In [1]: import numpy as np

In [2]: import numpy.linalg as la

In [3]: np.set_printoptions(precision=2, suppress=True, linewidth=200, sign=" ")

In [4]: feats = np.array([[57, 1, -1, -3], [3, 139, -3, 2], [-3, 2, 101, 3], [-3, -2, -1, 20]])

In [5]: q = feats.astype(float).copy()

In [6]: for j in range(4):
   ...:     q[:, j] -= q[:, :j] @ (q[:, :j].T @ q[:, j])
   ...:     q[:, j] /= la.norm(q[:, j])
   ...: 

In [7]: np.round(q.T @ feats, 2) + 0
Out[7]: 
array([[ 57.24,   8.28,  -6.39,  -4.09],
       [  0.  , 138.79,  -1.16,   1.98],
       [  0.  ,   0.  , 100.85,   2.54],
       [  0.  ,   0.  ,   0.  ,  19.87]])

In [8]: np.round(q.T @ q, 2) + 0
Out[8]: 
array([[ 1.,  0.,  0.,  0.],
       [ 0.,  1.,  0.,  0.],
       [ 0.,  0.,  1.,  0.],
       [ 0.,  0.,  0.,  1.]])

In [9]: rng = np.random.default_rng(11)

In [10]: labels = rng.permutation(4)

In [11]: labels
Out[11]: array([ 3,  1,  0,  2])

In [12]: B = feats[labels][:, labels]

In [13]: np.allclose(B, feats)
Out[13]: False

In [14]: np.diag(B)
Out[14]: array([  20,  139,   57,  101])

In [15]: W0 = np.loadtxt("test5.csv", delimiter=",")

In [16]: W0
Out[16]: 
array([[ 1.86, -0.36,  0.14, -0.25],
       [-0.36,  0.52,  0.64,  0.44],
       [ 0.14,  0.64,  0.24, -0.3 ],
       [-0.25,  0.44, -0.3 , -0.63]])

In [17]: ev, V = la.eig(feats)

In [18]: ev
Out[18]: array([  19.83,   57.14,  138.85,  101.18])

In [19]: np.round(la.det(W0.T), 2)
Out[19]: np.float64(0.0)

In [20]: np.round(la.eigvals(W0), 2) + 0
Out[20]: array([ 2.,  1.,  0., -1.])

In [21]: np.round(np.poly(W0), 2) + 0
Out[21]: array([ 1., -2., -1.,  2.,  0.])

In [22]: np.round(np.einsum("ij,ji->", W0, W0), 2)
Out[22]: np.float64(6.0)

In [23]: round(float(la.det(W0[::-1])), 2)
Out[23]: 0.0

In [24]: round(float(la.det(2 * W0)), 2), np.round(la.det(W0), 2)
Out[24]: (0.0, np.float64(0.0))

In [25]: round(la.eigvals(W0).sum().real, 2)
Out[25]: np.float64(2.0)

In [26]: M = np.load("a.npy")

In [27]: M
Out[27]: 
array([[ 1,  0,  0,  0,  0],
       [ 0,  1,  0,  0,  0],
       [ 0,  0,  0,  1,  0],
       [ 0,  0,  0,  0,  1],
       [ 0,  0,  1,  0,  0]])

In [28]: np.argsort(-la.norm(W0, axis=0).round(6), kind="stable")[:3]
Out[28]: array([ 0,  1,  3])

In [29]: q = M.astype(float).copy()

In [30]: for j in range(5):
    ...:     q[:, j] -= q[:, :j] @ (q[:, :j].T @ q[:, j])
    ...:     q[:, j] /= la.norm(q[:, j])
    ...: 

In [31]: q.T @ q
Out[31]: 
array([[ 1.,  0.,  0.,  0.,  0.],
       [ 0.,  1.,  0.,  0.,  0.],
       [ 0.,  0.,  1.,  0.,  0.],
       [ 0.,  0.,  0.,  1.,  0.],
       [ 0.,  0.,  0.,  0.,  1.]])

In [32]: q
Out[32]: 
array([[ 1.,  0.,  0.,  0.,  0.],
       [ 0.,  1.,  0.,  0.,  0.],
       [ 0.,  0.,  0.,  1.,  0.],
       [ 0.,  0.,  0.,  0.,  1.],
       [ 0.,  0.,  1.,  0.,  0.]])

In [33]: labels = rng.permutation(5)

In [34]: labels
Out[34]: array([ 3,  1,  4,  0,  2])

In [35]: B = M[labels][:, labels]

In [36]: np.trace(B)
Out[36]: np.int64(2)

In [37]: m1 = np.loadtxt("arr.csv", delimiter=",")

In [38]: m1
Out[38]: 
array([[-5.96,  6.21,  5.09],
       [-7.71, -1.79, -6.12],
       [ 9.53,  1.76,  2.48],
       [ 8.11, -0.64,  5.81],
       [-9.22,  2.35, -3.08],
       [ 2.76, -6.52, -7.06],
       [-9.37,  1.38,  3.21],
       [-5.46, -5.8 ,  6.05],
       [-5.27,  6.19,  5.82],
       [-9.08, -3.  ,  2.92],
       [ 1.14,  3.42,  9.33],
       [ 3.75, -7.21, -5.83],
       [-9.81, -0.86,  1.76],
       [ 9.28,  1.53,  3.39],
       [-2.26,  0.84, -9.71],
       [-4.75,  6.65,  5.76],
       [ 2.56,  1.59, -9.54],
       [-9.69, -1.6 , -1.9 ],
       [ 2.36, -9.22,  3.07],
       [-4.09, -9.07,  1.03],
       [ 5.33,  3.46, -7.72],
       [-7.52, -6.4 , -1.59],
       [ 7.62,  5.5 ,  3.44],
       [ 4.37, -8.98,  0.49],
       [-9.95,  0.41,  0.88],
       [-9.83, -1.29,  1.32],
       [-5.46,  2.79,  7.9 ],
       [ 7.29, -6.63, -1.69],
       [-9.09, -4.07,  0.84],
       [ 4.39, -5.94, -6.74],
       [-9.63,  2.57,  0.82]])

In [39]: np.abs(m1).max()
Out[39]: np.float64(9.95)

In [40]: round(float(la.norm(m1)), 2)
Out[40]: 55.68

In [41]: m1.mean(axis=0)
Out[41]: array([-2.12, -1.04,  0.34])

In [42]: d = la.norm(m1[:, None] - m1[None], axis=-1)

In [43]: np.flatnonzero(d[14] < d.mean() / 2)
Out[43]: array([ 14,  16])

In [44]: (d + 1e9 * np.eye(31)).round(6).argmin(axis=1)
Out[44]: array([  8,  17,  13,  13,  30,  11,  24,   9,  15,  28,  26,  29,  25,   2,  16,   8,  20,  25,  23,  21,  16,  28,  13,  18,  12,  12,   8,  23,   9,  11,  24])

In [45]: np.unravel_index(d.round(6).argmax(), d.shape)
Out[45]: (np.int64(2), np.int64(17))

In [46]: la.matrix_rank(d ** 2)
Out[46]: np.int64(5)

In [47]: d.mean(axis=1).argmax()
Out[47]: np.int64(22)

In [48]: Z = m1[[4, 21]].astype(float)

In [49]: for _ in range(7):
    ...:     labels = la.norm(m1[:, None] - Z, axis=-1).argmin(axis=1)
    ...:     Z = np.array([m1[labels == j].mean(axis=0) for j in range(2)])
    ...: 

In [50]: labels
Out[50]: array([ 0,  0,  1,  1,  0,  1,  0,  0,  0,  0,  0,  1,  0,  1,  1,  0,  1,  0,  1,  0,  1,  0,  1,  1,  0,  0,  0,  1,  0,  1,  0])

In [51]: np.abs(Z[1] - Z[0]).argmax()
Out[51]: np.int64(0)

In [52]: Z
Out[52]: 
array([[-7.26, -0.11,  2.22],
       [ 5.01, -2.34, -2.28]])

In [53]: U, sigma, VT = la.svd(Z, full_matrices=False)

In [54]: sigma
Out[54]: array([ 9.45,  2.03])

In [55]: np.cumsum(sigma ** 2) / np.sum(sigma ** 2)
Out[55]: array([ 0.96,  1.  ])

In [56]: U.shape, sigma.shape, VT.shape
Out[56]: ((2, 2), (2,), (2, 3))

In [57]: np.allclose(U * sigma @ VT, Z)
Out[57]: True

In [58]: sigma / sigma[0]
Out[58]: array([ 1.  ,  0.21])

In [59]: np.abs(U[:, 0]).round(6).argmax()
Out[59]: np.int64(0)

In [60]: (sigma > 1e-8).sum()
Out[60]: np.int64(2)

In [61]: Xs = m1 - m1.mean(axis=0)

In [62]: V = la.svd(Xs)[2][:2]

In [63]: B = Xs - Xs @ V.T @ V

In [64]: round(la.norm(B) / la.norm(Xs), 2)
Out[64]: np.float64(0.43)

In [65]: B.std(axis=0)
Out[65]: array([ 0.01,  3.25,  2.56])

In [66]: np.round(np.cov(Xs @ V.T, rowvar=False), 2) + 0
Out[66]: 
array([[ 49.09,   0.  ],
       [  0.  ,  30.65]])

In [67]: np.diag(V.T @ V)
Out[67]: array([ 1.  ,  0.38,  0.62])

In [68]: X = np.load("data.npy")

In [69]: X
Out[69]: 
array([[  3,  -3,  -1,  -2,  -3],
       [  4,   0,  -4,  -3,  -1],
       [  2,  -3,  -2,  -3,  -1],
       [ -1,  -1,   1,  -3,  -4],
       [ -1,   2,   3,  -4,  -4],
       [  0,   4,   4,  -3,  -5],
       [ -2,   3,   3,   0,  -4],
       [ -3,   5,   2,  -1,  -1],
       [ -2,   3,   4,  -1,  -1],
       [ -3,   3,   6,   2,  -3],
       [ -2,   3,   3,   3,  -1],
       [ -3,   0,   0,   3,  -3],
       [ -4,  -3,   2,   6,  -2],
       [ -7,  -5,   2,   9,  -4],
       [ -7,  -6,   0,   6,  -1],
       [ -8,  -8,  -1,   9,  -4],
       [ -5,  -7,   0,   8,  -7],
       [ -4,  -8,   3,   6,  -4],
       [ -5,  -5,   4,   8,  -2],
       [ -8,  -6,   6,  11,  -5],
       [-11,  -9,   7,  14,  -5],
       [-14,  -6,   6,  13,  -4],
       [-15,  -4,   8,  13,  -6],
       [-16,  -2,   7,  11,  -3],
       [-18,   1,  10,  13,  -5],
       [-18,   1,   8,  16,  -8]])

In [70]: labels = X[:, 1] > np.median(X[:, 1])

In [71]: u = X[labels].mean(axis=0) - X[~labels].mean(axis=0)

In [72]: round((((X - X.mean(axis=0)) @ u > 0) == labels).mean(), 2)
Out[72]: np.float64(0.81)

In [73]: labels.astype(int)
Out[73]: array([ 0,  1,  0,  1,  1,  1,  1,  1,  1,  1,  1,  1,  0,  0,  0,  0,  0,  0,  0,  0,  0,  0,  0,  1,  1,  1])

In [74]: u
Out[74]: array([ 1.38,  7.31,  1.  , -5.  ,  0.38])

In [75]: np.argsort(-np.abs(u).round(6), kind="stable")
Out[75]: array([ 1,  3,  0,  2,  4])

In [76]: hat = np.triu(np.array([[3, -3, -2, -2], [3, 3, 1, -3], [-1, 0, -1, 0], [0, -2, -2, 3]]), 1) + np.eye(4)

In [77]: B = hat @ feats @ la.inv(hat)

In [78]: la.matrix_rank(B)
Out[78]: np.int64(4)

In [79]: np.trace(B), np.trace(feats)
Out[79]: (np.float64(317.0), np.int64(317))

In [80]: hat @ feats - feats @ hat
Out[80]: 
array([[   3., -246.,  -78.,   65.],
       [   6.,   17.,  -29.,  366.],
       [   0.,   -9.,   -8.,    0.],
       [   0.,   -9.,   -4.,  -12.]])

In [81]: Xs = (X - X.mean(axis=0)) / X.std(axis=0)

In [82]: np.argwhere(np.abs(Xs) > 2)
Out[82]: 
array([[  1,   2],
       [ 24,   0],
       [ 24,   2],
       [ 25,   0],
       [ 25,   4]])

In [83]: Xs.std(axis=0)
Out[83]: array([ 1.,  1.,  1.,  1.,  1.])

In [84]: b = la.lstsq(np.delete(Xs, 4, axis=1), Xs[:, 4])[0]

In [85]: b
Out[85]: array([ 0.14,  0.14, -0.29, -0.17])

In [86]: np.abs(b).argmax()
Out[86]: np.int64(2)

In [87]: T = np.stack([X, 2 * X, X[::-1]])

In [88]: T.shape
Out[88]: (3, 26, 5)

In [89]: T.sum(axis=0)
Out[89]: 
array([[ -9,  -8,   5,  10, -17],
       [ -6,   1,  -2,   4,  -8],
       [-10, -11,   1,   2,  -6],
       [-18,  -7,  11,   4, -18],
       [-17,   0,  15,   1, -16],
       [-11,   3,  19,   5, -20],
       [-14,   3,  15,  11, -17],
       [-14,  10,  10,   5,  -5],
       [-10,   1,  15,   3,  -7],
       [-14,   2,  18,  14, -16],
       [-14,   1,   8,  18,  -7],
       [-16,  -6,   0,  15, -10],
       [-19, -14,   8,  27, -10],
       [-25, -18,   8,  33, -14],
       [-24, -18,   0,  21,  -6],
       [-26, -21,   0,  30, -13],
       [-18, -18,   6,  26, -24],
       [-14, -21,  13,  17, -13],
       [-18, -10,  14,  23,  -7],
       [-26, -15,  21,  33, -19],
       [-33, -23,  25,  39, -20],
       [-43, -16,  21,  35, -16],
       [-46, -13,  25,  36, -22],
       [-46,  -9,  19,  30, -10],
       [-50,   3,  26,  36, -16],
       [-51,   0,  23,  46, -27]])

In [90]: (T @ X.T).shape
Out[90]: (3, 26, 26)

In [91]: np.einsum("bij,cij->bc", T, T)
Out[91]: 
array([[ 5014, 10028,  -188],
       [10028, 20056,  -376],
       [ -188,  -376,  5014]])

In [92]: la.matrix_rank(T.reshape(3, -1))
Out[92]: np.int64(2)
